$ ipython --no-banner

In [1]: import numpy as np

In [2]: np.set_printoptions(suppress=True, linewidth=200)

In [3]: def tidy(a):
   ...:     return np.round(a, 2) + 0
   ...: 

In [4]: W0 = np.load("mat.npy")

In [5]: print(W0)
[[-0.3 -1.4  0.8 -0.2 -0.6 -0.2]
 [-0.7 -2.7  0.8  1.6  0.9 -1.1]
 [-0.4 -0.7 -0.8 -1.6  0.9 -1.3]
 [ 0.3  0.2 -0.9  0.6 -0.6  0.4]
 [ 0.1  0.3 -0.3 -1.7 -0.5  0.7]
 [-2.   0.9  1.6  0.8  1.1  1.6]]

In [6]: tidy(np.linalg.det(W0))
Out[6]: np.float64(16.92)

In [7]: np.allclose(W0 @ W0.T, W0.T @ W0)
Out[7]: False

In [8]: np.allclose(W0, W0.T)
Out[8]: False

In [9]: tidy(np.trace(W0))
Out[9]: np.float64(-2.1)

In [10]: tidy((W0 - W0.T) / 2)
Out[10]: 
array([[ 0.  , -0.35,  0.6 , -0.25, -0.35,  0.9 ],
       [ 0.35,  0.  ,  0.75,  0.7 ,  0.3 , -1.  ],
       [-0.6 , -0.75,  0.  , -0.35,  0.6 , -1.45],
       [ 0.25, -0.7 ,  0.35,  0.  ,  0.55, -0.2 ],
       [ 0.35, -0.3 , -0.6 , -0.55,  0.  , -0.2 ],
       [-0.9 ,  1.  ,  1.45,  0.2 ,  0.2 ,  0.  ]])

In [11]: tidy(np.sort(np.abs(np.linalg.eigvals(W0))))
Out[11]: array([1.14, 1.14, 1.72, 1.72, 1.83, 2.39])

In [12]: O, evecs = np.linalg.qr(W0[:, :2])[0], np.linalg.qr(W0[:, 2:])[0]

In [13]: sv = np.linalg.svd(O.T @ evecs, compute_uv=False)

In [14]: tidy(np.linalg.norm(O @ O.T - evecs @ evecs.T, 2))
Out[14]: np.float64(1.0)

In [15]: tidy(sv)
Out[15]: array([0.98, 0.88])

In [16]: other = W0 / np.linalg.norm(W0, axis=1, keepdims=True)

In [17]: C2 = other @ other.T

In [18]: (C2 - 2 * np.eye(6)).round(6).argmax(axis=1)
Out[18]: array([1, 0, 4, 4, 2, 1])

In [19]: tidy(C2[3])
Out[19]: array([-0.39, -0.31, -0.46,  1.  , -0.03, -0.3 ])

In [20]: tidy(C2)
Out[20]: 
array([[ 1.  ,  0.63,  0.11, -0.39, -0.05, -0.09],
       [ 0.63,  1.  ,  0.13, -0.31, -0.72,  0.06],
       [ 0.11,  0.13,  1.  , -0.46,  0.27, -0.4 ],
       [-0.39, -0.31, -0.46,  1.  , -0.03, -0.3 ],
       [-0.05, -0.72,  0.27, -0.03,  1.  , -0.18],
       [-0.09,  0.06, -0.4 , -0.3 , -0.18,  1.  ]])

In [21]: print((np.abs(C2) > 0.9).astype(int))
[[1 0 0 0 0 0]
 [0 1 0 0 0 0]
 [0 0 1 0 0 0]
 [0 0 0 1 0 0]
 [0 0 0 0 1 0]
 [0 0 0 0 0 1]]

In [22]: other = np.linalg.inv(C2)

In [23]: print((np.abs(other) > 1e-9).astype(int))
[[1 1 1 1 1 1]
 [1 1 1 1 1 1]
 [1 1 1 1 1 1]
 [1 1 1 1 1 1]
 [1 1 1 1 1 1]
 [1 1 1 1 1 1]]

In [24]: print(tidy(np.linalg.inv(other)))
[[ 1.    0.63  0.11 -0.39 -0.05 -0.09]
 [ 0.63  1.    0.13 -0.31 -0.72  0.06]
 [ 0.11  0.13  1.   -0.46  0.27 -0.4 ]
 [-0.39 -0.31 -0.46  1.   -0.03 -0.3 ]
 [-0.05 -0.72  0.27 -0.03  1.   -0.18]
 [-0.09  0.06 -0.4  -0.3  -0.18  1.  ]]
